% python3 -q
>>> import numpy as np
>>> from numpy import linalg as LA
>>> np.set_printoptions(precision=2, suppress=True, linewidth=200, sign=" ")
>>> tidy = lambda a: np.round(a, 2) + 0
>>> E = np.abs(np.array([[2, 2, 0, 1, 1, 2, 0, 1, 0, 0],
...     [0, 0, 2, 0, 2, 0, 1, 2, 1, 1],
...     [2, 0, 0, 1, 0, 1, 1, 0, 0, 0],
...     [1, 1, 0, 0, 2, 2, 2, 0, 2, 0],
...     [2, 1, 0, 0, 2, 2, 0, 1, 2, 1],
...     [0, 2, 0, 1, 1, 0, 2, 0, 0, 0],
...     [0, 0, 1, 2, 2, 1, 1, 2, 1, 1],
...     [2, 0, 0, 2, 0, 0, 0, 0, 0, 0],
...     [2, 0, 1, 1, 1, 0, 0, 0, 2, 2],
...     [0, 2, 1, 2, 2, 0, 0, 1, 1, 0]])) + np.eye(10)
>>> E = E / E.sum(axis=1, keepdims=True)
>>> print(tidy(E))
[[ 0.3   0.2   0.    0.1   0.1   0.2   0.    0.1   0.    0.  ]
 [ 0.    0.1   0.2   0.    0.2   0.    0.1   0.2   0.1   0.1 ]
 [ 0.33  0.    0.17  0.17  0.    0.17  0.17  0.    0.    0.  ]
 [ 0.09  0.09  0.    0.09  0.18  0.18  0.18  0.    0.18  0.  ]
 [ 0.17  0.08  0.    0.    0.25  0.17  0.    0.08  0.17  0.08]
 [ 0.    0.29  0.    0.14  0.14  0.14  0.29  0.    0.    0.  ]
 [ 0.    0.    0.08  0.17  0.17  0.08  0.17  0.17  0.08  0.08]
 [ 0.4   0.    0.    0.4   0.    0.    0.    0.2   0.    0.  ]
 [ 0.2   0.    0.1   0.1   0.1   0.    0.    0.    0.3   0.2 ]
 [ 0.    0.2   0.1   0.2   0.2   0.    0.    0.1   0.1   0.1 ]]
>>> print(tidy(LA.norm(E[6] - E[5])))
0.39
>>> print(tidy(LA.norm(E, axis=1)))
[ 0.45  0.4   0.47  0.4   0.41  0.47  0.37  0.6   0.45  0.4 ]
>>> print(tidy(LA.norm(E, axis=0)))
[ 0.66  0.43  0.31  0.55  0.49  0.39  0.42  0.37  0.42  0.27]
>>> print(tidy(LA.norm(E) ** 2 / LA.norm(E, 2) ** 2))
1.81
>>> print(tidy(LA.norm(E, 1)), tidy(LA.norm(E, np.inf)))
1.49 1.0
>>> K = np.load("case7.npy")
>>> print(K)
[[-5  0  0  0  0  4  0  1  0  0  0  0  1]
 [ 0 -1  1  0  0  4 -3  4 -4  0 -4  0  0]
 [ 5  0  0 -1  0  0 -1  0  0  0  0  0  0]
 [ 0  0  0  0  0  0  0  0  0  0  0  0  0]
 [ 0  0  0  0  0  0  0  0  1  0  0  0  4]
 [ 0  0  0  0  0  0  0  0  0 -3  4  0  0]
 [ 0  0  0  0  0  0  0  0  0  3  0 -3  0]
 [ 0  0  0  0  0  0  0  0  0  0 -1  4  0]
 [ 0  0  2  1  0  0  0  3 -1  3  3  0  3]
 [ 0  0 -3  0  0  0  0  0 -1 -1  0  0  2]
 [ 0  0  0  0  0  0  0  0  0  1  0 -1  0]
 [ 0  0 -3  0  0  0 -5  4  3  4  0  2  0]
 [-4  5 -1  0  0  0 -1 -5  0  0 -3 -4  0]
 [ 0  5  0  0  0  0  0  0  0  0  0  0 -5]]
>>> print(K.sum(axis=0))
[ -4   9  -4   0   0   8 -10   7  -2   7  -1  -2   5]
>>> print(tidy(LA.norm(K)))
22.43
